% ipython --no-banner

In [1]: import numpy as np

In [2]: np.set_printoptions(precision=2, suppress=True, linewidth=200)

In [3]: def tidy(a):
   ...:     return np.round(a, 2) + 0
   ...: 

In [4]: q, _ = np.linalg.qr(np.array([[-0.5, 1.0, 0.3, -0.6, -0.9, -0.1],
   ...:     [-0.1, -0.1, 2.1, -1.9, -0.4, -0.1],
   ...:     [-1.2, -0.3, 0.7, -0.2, -0.1, 1.1],
   ...:     [1.2, -2.8, 0.7, 1.3, 2.0, -1.0],
   ...:     [-1.7, -0.3, -0.4, 1.3, -2.0, -0.2],
   ...:     [0.5, -0.9, -0.8, 0.1, 1.5, -0.3]]))

In [5]: F = q[:, :6]

In [6]: tidy(F)
Out[6]: 
array([[-0.2 ,  0.26,  0.17, -0.11,  0.11,  0.92],
       [-0.04, -0.05,  0.84,  0.33, -0.42, -0.06],
       [-0.48, -0.34,  0.22,  0.25,  0.73, -0.1 ],
       [ 0.48, -0.76,  0.15, -0.33,  0.07,  0.24],
       [-0.68, -0.44, -0.25, -0.15, -0.51,  0.06],
       [ 0.2 , -0.22, -0.36,  0.83, -0.11,  0.29]])

In [7]: r0 = np.array([-2, -2])

In [8]: tidy(np.convolve(F[5], r0))
Out[8]: array([-0.4 ,  0.05,  1.17, -0.93, -1.43, -0.35, -0.57])

In [9]: tidy(np.polyval(r0, F[5]))
Out[9]: array([-2.4 , -1.56, -1.27, -3.65, -1.78, -2.57])

In [10]: tidy(np.correlate(F[5], F[1], "full"))
Out[10]: array([-0.01, -0.07,  0.18,  0.2 , -0.66,  0.  ,  0.57, -0.03,  0.21, -0.01, -0.01])

In [11]: M = np.load("m.npy")

In [12]: tidy(M)
Out[12]: 
array([[-0.33,  0.62, -0.25,  0.64,  0.2 ],
       [-0.65, -0.67,  0.09,  0.31,  0.15],
       [ 0.52, -0.38, -0.6 ,  0.29,  0.37],
       [-0.39,  0.02, -0.75, -0.41, -0.34],
       [-0.2 ,  0.15,  0.01, -0.5 ,  0.83]])

In [13]: tidy((M - M.T) / 2)
Out[13]: 
array([[ 0.  ,  0.64, -0.39,  0.51,  0.2 ],
       [-0.64,  0.  ,  0.23,  0.14,  0.  ],
       [ 0.39, -0.23,  0.  ,  0.52,  0.18],
       [-0.51, -0.14, -0.52,  0.  ,  0.08],
       [-0.2 ,  0.  , -0.18, -0.08,  0.  ]])

In [14]: np.linalg.determinant(M)
Traceback (most recent call last):
  Cell In[14], line 1
    np.linalg.determinant(M)
AttributeError: module 'numpy.linalg' has no attribute 'determinant'


In [15]: tidy(np.abs(M).max())
Out[15]: np.float64(0.83)

In [16]: M.shape
Out[16]: (5, 5)

In [17]: tidy(np.diff(M, axis=0))
Out[17]: 
array([[-0.33, -1.29,  0.34, -0.33, -0.05],
       [ 1.18,  0.29, -0.69, -0.02,  0.22],
       [-0.92,  0.4 , -0.15, -0.7 , -0.7 ],
       [ 0.2 ,  0.13,  0.76, -0.09,  1.17]])

In [18]: np.linalg.matrix_rank(M)
Out[18]: np.int64(5)

In [19]: tidy(M - M[0])
Out[19]: 
array([[ 0.  ,  0.  ,  0.  ,  0.  ,  0.  ],
       [-0.33, -1.29,  0.34, -0.33, -0.05],
       [ 0.85, -1.  , -0.36, -0.35,  0.17],
       [-0.07, -0.6 , -0.5 , -1.05, -0.53],
       [ 0.13, -0.48,  0.26, -1.14,  0.63]])

In [20]: tidy(M.mean(axis=0))
Out[20]: array([-0.21, -0.05, -0.3 ,  0.06,  0.24])

In [21]: tidy(np.linalg.norm(M))
Out[21]: np.float64(2.24)

In [22]: np.unravel_index(np.abs(M).argmax(), M.shape)
Out[22]: (np.int64(4), np.int64(4))

In [23]: tidy(M.sum(axis=1))
Out[23]: array([ 0.88, -0.78,  0.2 , -1.87,  0.29])

In [24]: tidy(np.linalg.svd(M, compute_uv=False))
Out[24]: array([1., 1., 1., 1., 1.])

In [25]: m1 = np.load("run3.npy")

In [26]: tidy(m1)
Out[26]: 
array([[ 1.1 ,  4.95,  6.89, -2.04,  4.77],
       [-1.36, -7.05, -2.63,  3.17, -5.61],
       [-1.29, -7.43,  2.18,  3.53, -5.1 ],
       [ 0.54,  1.46,  9.51, -0.32,  2.64],
       [-1.23, -7.28,  3.12,  3.5 , -4.84],
       [ 0.26,  2.93, -9.38, -1.71,  0.61],
       [ 1.36,  7.47,  0.11, -3.46,  5.51],
       [-0.77, -5.43,  7.37,  2.8 , -2.78],
       [ 0.91,  3.71,  8.18, -1.41,  4.07],
       [ 1.26,  6.13,  5.03, -2.66,  5.33],
       [ 0.92,  3.76,  8.13, -1.44,  4.1 ],
       [-1.28, -6.28, -4.73,  2.74, -5.39],
       [ 1.34,  6.83,  3.36, -3.04,  5.57],
       [ 1.2 ,  7.19, -3.57, -3.47,  4.7 ],
       [-1.19, -7.16,  3.72,  3.46, -4.65],
       [-0.46, -1.01, -9.66,  0.11, -2.33],
       [ 1.27,  7.39, -2.46, -3.52,  5.03],
       [ 1.25,  6.06,  5.16, -2.62,  5.3 ],
       [-0.3 , -0.11, -9.84, -0.32, -1.69],
       [-0.31, -0.13, -9.84, -0.31, -1.71],
       [ 0.49,  4.1 , -8.69, -2.23,  1.58],
       [ 0.44,  3.82, -8.89, -2.1 ,  1.34],
       [ 0.71,  5.15, -7.71, -2.68,  2.52],
       [ 1.02,  4.45,  7.47, -1.78,  4.5 ],
       [-0.98, -6.33,  5.96,  3.16, -3.67],
       [-0.36, -3.41,  9.14,  1.93, -1.01],
       [-0.59, -4.56,  8.31,  2.43, -1.99],
       [ 0.48,  4.04, -8.73, -2.2 ,  1.54],
       [ 0.63,  1.97,  9.3 , -0.57,  2.98],
       [-1.37, -7.22, -1.9 ,  3.28, -5.62],
       [ 1.16,  5.42,  6.24, -2.28,  5.01],
       [-0.94, -3.9 , -8.01,  1.51, -4.18],
       [ 1.29,  7.44, -2.08, -3.53,  5.12],
       [-1.05, -6.63,  5.32,  3.27, -4.  ],
       [ 1.25,  7.32, -2.91, -3.51,  4.9 ],
       [-0.15,  0.76, -9.89, -0.72, -1.07],
       [-0.82, -3.15, -8.62,  1.14, -3.73],
       [ 1.03,  4.47,  7.44, -1.8 ,  4.51],
       [ 1.35,  6.96,  2.94, -3.12,  5.6 ],
       [-0.74, -5.26,  7.58,  2.73, -2.62],
       [ 0.98,  4.14,  7.78, -1.63,  4.32],
       [ 0.95,  4.  ,  7.92, -1.56,  4.24]])

In [27]: labels = m1[:, 4] > np.median(m1[:, 4])

In [28]: r0 = m1[labels].mean(axis=0) - m1[~labels].mean(axis=0)

In [29]: ((m1 - m1.mean(axis=0)) @ r0 > 0).astype(int)
Out[29]: array([1, 0, 0, 1, 0, 0, 1, 0, 1, 1, 1, 0, 1, 1, 0, 0, 1, 1, 0, 0, 0, 0, 1, 1, 0, 0, 0, 0, 1, 0, 1, 0, 1, 0, 1, 0, 0, 1, 1, 0, 1, 1])

In [30]: tidy(r0)
Out[30]: array([ 1.71,  8.63,  5.12, -3.81,  7.18])

In [31]: np.argsort(-np.abs(r0).round(6), kind="stable")
Out[31]: array([1, 4, 2, 3, 0])

In [32]: rank = np.linalg.matrix_rank(m1)

In [33]: rank
Out[33]: np.int64(2)

In [34]: N = np.linalg.svd(m1)[2][rank:].T

In [35]: [int(np.linalg.matrix_rank(np.delete(m1, i, axis=0))) for i in range(42)]
Out[35]: 
[2,
 2,
 2,
 2,
 2,
 2,
 2,
 2,
 2,
 2,
 2,
 2,
 2,
 2,
 2,
 2,
 2,
 2,
 2,
 2,
 2,
 2,
 2,
 2,
 2,
 2,
 2,
 2,
 2,
 2,
 2,
 2,
 2,
 2,
 2,
 2,
 2,
 2,
 2,
 2,
 2,
 2]

In [36]: [int(np.linalg.matrix_rank(m1[:i])) for i in range(1, len(m1) + 1)]
Out[36]: 
[1,
 2,
 2,
 2,
 2,
 2,
 2,
 2,
 2,
 2,
 2,
 2,
 2,
 2,
 2,
 2,
 2,
 2,
 2,
 2,
 2,
 2,
 2,
 2,
 2,
 2,
 2,
 2,
 2,
 2,
 2,
 2,
 2,
 2,
 2,
 2,
 2,
 2,
 2,
 2,
 2,
 2]

In [37]: np.linalg.matrix_rank(m1.T @ m1), np.linalg.matrix_rank(m1 @ m1.T)
Out[37]: (np.int64(2), np.int64(2))

In [38]: cov = np.cov(m1, rowvar=False)

In [39]: tidy(np.median(m1, axis=0))
Out[39]: array([ 0.49,  3.32,  3.03, -1.43,  1.56])

In [40]: tidy(np.linalg.eigvalsh(cov)[::-1])
Out[40]: array([52.64, 47.54,  0.  ,  0.  ,  0.  ])

In [41]: J = np.load("sample1.npy")

In [42]: J
Out[42]: 
array([[ 50.5 , -49.66, -19.34,   0.33, -39.67, -50.26,  -9.24,   8.66, -30.46,  30.7 ],
       [ 49.16, -49.91, -20.4 ,   1.91, -38.97, -49.79,  -8.86,   9.89, -31.61,  29.31],
       [ 49.48, -50.98, -18.66,  -0.78, -41.25, -49.45,  -9.94,   9.24, -31.18,  30.11],
       [ 49.72, -49.21, -18.99,   0.6 , -39.38, -49.71, -10.75,   7.31, -28.7 ,  31.04],
       [ 49.51, -49.21, -20.35,   0.34, -41.05, -49.67, -10.34,  10.04, -29.52,  29.92],
       [ 51.58, -50.38, -20.86,   0.12, -39.24, -48.8 ,  -8.48,   9.18, -30.1 ,  29.58],
       [ 51.15, -49.67, -17.82,   1.67, -39.91, -50.74,  -9.62,   9.82, -28.14,  30.6 ],
       [ 49.71, -50.72, -20.03,   1.79, -37.41, -48.77,  -9.89,  10.06, -29.17,  30.54],
       [ 50.8 , -49.83, -18.77,  -0.7 , -39.86, -50.15, -10.44,   9.53, -29.67,  30.11],
       [ 50.  , -49.55, -19.7 ,  -1.32, -39.91, -49.19, -11.33,   9.7 , -30.08,  31.33],
       [ 50.8 , -50.55, -18.4 ,   1.72, -41.22, -50.9 , -11.25,  10.64, -28.69,  28.26],
       [ 50.72, -50.21, -19.47,   0.06, -41.63, -50.02,  -9.45,  11.15, -31.04,  30.43],
       [ 49.94, -50.73, -20.15,  -0.31, -40.55, -49.29,  -9.89,  10.45, -27.88,  29.26],
       [ 47.86, -52.05, -19.6 ,   0.57, -38.87, -48.89, -10.13,  10.09, -29.75,  29.07],
       [ 50.34, -49.95, -19.27,   1.33, -41.16, -48.53, -10.4 ,  11.06, -29.05,  32.1 ],
       [ 50.77, -49.23, -18.99,  -0.99, -40.17, -50.37,  -8.97,  10.56, -29.93,  28.39],
       [ 49.47, -50.2 , -20.17,  -0.52, -40.29, -51.63,  -8.15,   9.21, -29.89,  30.21],
       [ 50.12, -50.74, -19.59,  -0.36, -39.59, -49.85,  -9.76,   9.02, -30.06,  31.03],
       [ 50.89, -49.17, -20.03,  -1.72, -38.97, -48.95, -10.41,   9.64, -29.35,  29.96],
       [ 50.56, -50.39, -21.1 ,   0.38, -38.22, -49.82,  -9.35,   9.19, -32.34,  29.5 ],
       [ 47.56, -49.58, -19.79,   0.74, -41.48, -50.64,  -9.61,   9.61, -29.41,  29.31],
       [ 49.76, -49.46, -20.93,   1.02, -40.23, -49.17, -10.44,   9.63, -30.17,  29.5 ],
       [ 51.66, -52.05, -19.19,   0.32, -39.  , -50.54,  -9.81,  12.2 , -29.92,  29.91],
       [ 50.75, -49.29, -18.99,   1.11, -38.74, -48.76,  -8.04,   9.72, -30.3 ,  29.31],
       [ 50.62, -51.04, -21.24,   0.69, -39.08, -50.3 ,  -9.65,   8.92, -29.09,  30.35],
       [ 49.45, -52.08, -20.44,   0.09, -40.94, -50.44, -11.28,   9.31, -30.36,  28.56],
       [ 50.48, -51.18, -20.3 ,  -0.48, -41.4 , -51.58,  -9.7 ,  10.02, -29.02,  30.07],
       [ 51.17, -50.48, -20.57,  -0.22, -40.52, -48.58,  -9.18,   8.96, -29.25,  30.35],
       [ 49.97, -51.16, -20.7 ,  -0.95, -40.78, -49.88, -10.72,   8.23, -29.71,  30.66],
       [ 48.92, -48.73, -20.41,  -0.64, -41.97, -50.05,  -9.82,  10.81, -29.17,  30.4 ],
       [ 51.11, -50.53, -20.34,   0.  , -40.53, -50.54,  -9.92,   9.29, -29.46,  31.5 ],
       [ 49.98, -52.29, -19.42,  -1.36, -39.56, -49.43,  -8.76,   9.43, -29.67,  31.06],
       [ 48.51, -49.17, -21.75,  -1.24, -40.32, -49.02,  -9.88,  10.  , -29.74,  29.35],
       [ 49.07, -50.48, -21.4 ,   0.47, -39.67, -49.63,  -8.85,  11.68, -30.8 ,  28.68],
       [ 50.  , -51.54, -19.85,   0.71, -40.88, -50.91,  -9.17,   9.25, -29.58,  29.32],
       [ 49.64, -49.43, -20.61,   1.01, -39.76, -51.24, -10.74,   8.92, -30.21,  31.7 ],
       [ 48.59, -50.49, -17.64,  -1.63, -41.4 , -50.33,  -9.78,  10.44, -30.25,  31.67],
       [ 48.06, -48.81, -18.61,   0.66, -38.73, -49.  , -11.32,  10.54, -31.45,  29.18],
       [ 50.09, -49.62, -21.56,   0.89, -40.45, -49.29, -10.71,   9.94, -29.85,  30.24],
       [ 50.98, -49.71, -19.2 ,  -0.23, -39.98, -51.45, -10.93,  10.26, -31.13,  29.1 ],
       [ 52.33, -47.69, -19.23,   1.52, -41.55, -49.39, -10.66,   9.38, -29.59,  30.02],
       [ 50.88, -52.52, -19.37,  -1.37, -40.57, -50.63, -10.96,   8.11, -29.75,  30.6 ]])

In [43]: Ac = J - J.mean(axis=0)

In [44]: vecs = np.linalg.svd(Ac)[2][:1]

In [45]: out = Ac - Ac @ vecs.T @ vecs

In [46]: tidy((Ac @ vecs.T).std(axis=0))
Out[46]: array([1.25])

In [47]: tidy(np.cov(Ac @ vecs.T, rowvar=False))
Out[47]: np.float64(1.6)

In [48]: np.linalg.norm(out, axis=1).round(6).argmax()
Out[48]: np.int64(40)

In [49]: tidy(np.diag(vecs.T @ vecs))
Out[49]: array([0.04, 0.02, 0.09, 0.13, 0.31, 0.09, 0.04, 0.03, 0.11, 0.13])

In [50]: E = np.loadtxt("x.csv", delimiter=",")

In [51]: E
Out[51]: 
array([[ 7.,  6.,  4., 11.,  7.,  8.,  9.,  8.,  6., 11., 12., 14.],
       [ 0.,  2.,  2.,  3.,  2.,  2.,  1.,  0.,  2.,  2.,  0.,  0.],
       [ 4.,  4.,  7.,  8.,  6.,  7.,  5.,  8.,  7., 12.,  7.,  9.],
       [ 5.,  7.,  1.,  7.,  5.,  5.,  3.,  5.,  4.,  4.,  7.,  4.],
       [ 0.,  2.,  6.,  8.,  8.,  4.,  2.,  3.,  3.,  7.,  4.,  8.],
       [ 8., 10.,  4.,  9.,  5.,  5.,  6., 12.,  7.,  8., 10.,  7.],
       [ 4.,  4.,  4.,  5.,  3.,  6.,  4.,  5.,  5.,  9.,  5.,  6.],
       [ 4.,  5.,  0.,  4.,  2.,  6.,  3.,  4.,  4.,  4.,  4.,  3.],
       [ 9., 14.,  5., 16., 13.,  9.,  4.,  9.,  6., 10., 14., 10.],
       [ 3.,  6.,  3., 11.,  8.,  5.,  4.,  8.,  6.,  5.,  8.,  7.],
       [ 4.,  5.,  3.,  4.,  2.,  5.,  3.,  8.,  5.,  7.,  4.,  4.],
       [ 3.,  6.,  6.,  9.,  6.,  5.,  4.,  6.,  6.,  8.,  5.,  7.],
       [ 0.,  2.,  6.,  5.,  6.,  3.,  1.,  3.,  3.,  6.,  2.,  5.],
       [ 5.,  8.,  0.,  6.,  4.,  4.,  2.,  8.,  4.,  2.,  6.,  2.],
       [ 0.,  0.,  3.,  3.,  3.,  1.,  1.,  3.,  2.,  3.,  2.,  3.],
       [ 8., 11.,  1., 11.,  5.,  5.,  9.,  9.,  7.,  6., 12.,  9.],
       [ 6.,  7.,  0.,  8.,  5.,  8.,  4.,  7.,  4.,  6.,  8.,  7.],
       [ 6.,  8.,  4., 10.,  8.,  5.,  1.,  9.,  5.,  6.,  9.,  4.],
       [ 7.,  8.,  0.,  9.,  5.,  6.,  4.,  8.,  4.,  4.,  9.,  6.],
       [ 1.,  3.,  0.,  2.,  1.,  0.,  2.,  3.,  2.,  0.,  2.,  1.],
       [ 2.,  5.,  6.,  5.,  4.,  6.,  3.,  5.,  6.,  9.,  2.,  5.],
       [ 3.,  8.,  3.,  7.,  6.,  5.,  2.,  5.,  5.,  4.,  4.,  3.],
       [ 2.,  5.,  3.,  6.,  4.,  2.,  1.,  1.,  3.,  3.,  3.,  0.],
       [ 2.,  4., 10.,  9.,  9.,  6.,  2.,  6.,  6., 12.,  5.,  8.],
       [ 4.,  5.,  0.,  4.,  3.,  4.,  0.,  5.,  2.,  2.,  4.,  1.],
       [ 5., 12.,  6., 11.,  8.,  7.,  6.,  6.,  8.,  9.,  7.,  6.],
       [ 3.,  8.,  6., 10.,  9.,  6.,  3.,  8.,  7.,  7.,  6.,  6.],
       [ 0.,  0.,  0.,  0.,  0.,  0.,  0.,  0.,  0.,  0.,  0.,  0.],
       [ 2.,  3.,  3.,  3.,  2.,  2.,  0.,  6.,  3.,  4.,  2.,  1.],
       [ 4.,  3.,  1.,  3.,  2.,  5.,  4.,  2.,  2.,  6.,  5.,  6.],
       [ 1.,  4.,  3.,  4.,  2.,  1.,  2.,  6.,  5.,  3.,  2.,  1.],
       [ 5.,  6.,  1.,  5.,  3.,  5.,  6.,  5.,  4.,  6.,  7.,  7.],
       [ 4.,  4.,  3.,  5.,  4.,  5.,  4.,  8.,  4.,  7.,  6.,  7.],
       [ 9., 11.,  7., 13., 10., 12.,  8., 10.,  9., 14., 12., 13.],
       [ 3.,  7.,  6.,  8.,  7.,  6.,  6.,  8.,  7.,  9.,  6.,  9.],
       [ 1.,  6.,  6.,  6.,  5.,  3.,  2.,  6.,  6.,  6.,  2.,  3.],
       [ 7.,  7.,  0.,  4.,  1.,  5.,  6.,  8.,  4.,  5.,  7.,  6.],
       [ 0.,  0.,  0.,  3.,  2.,  1.,  1.,  0.,  0.,  1.,  2.,  3.],
       [ 5.,  9.,  4.,  8.,  5.,  2.,  2., 10.,  6.,  5.,  7.,  2.],
       [ 4.,  6.,  3.,  6.,  4.,  5.,  0.,  8.,  5.,  5.,  4.,  1.],
       [ 2.,  2.,  0.,  1.,  1.,  1.,  0.,  3.,  0.,  1.,  2.,  1.],
       [ 3.,  3.,  0.,  5.,  2.,  2.,  4.,  3.,  2.,  2.,  5.,  5.],
       [ 4.,  5.,  1.,  4.,  3.,  1.,  0.,  4.,  1.,  2.,  5.,  1.],
       [ 0.,  0.,  3.,  3.,  3.,  1.,  1.,  3.,  2.,  3.,  2.,  3.],
       [ 5.,  9.,  8., 12., 11.,  5.,  4.,  7.,  6., 10., 10.,  9.]])

In [52]: C = E[[43, 24]].astype(float)

In [53]: for _ in range(6):
    ...:     labels = np.linalg.norm(E[:, None] - C, axis=-1).argmin(axis=1)
    ...:     C = np.array([E[labels == j].mean(axis=0) for j in range(2)])
    ...: 

In [54]: labels
Out[54]: array([1, 0, 1, 1, 1, 1, 1, 0, 1, 1, 0, 1, 0, 0, 0, 1, 1, 1, 1, 0, 1, 0, 0, 1, 0, 1, 1, 0, 0, 0, 0, 1, 1, 1, 1, 0, 1, 0, 1, 0, 0, 0, 0, 0, 1])

In [55]: np.bincount(labels)
Out[55]: array([21, 24])

In [56]: tidy(C[1] - C[0])
Out[56]: array([2.9 , 3.72, 2.35, 4.93, 3.65, 3.39, 3.11, 3.56, 2.95, 4.73, 4.76, 5.1 ])
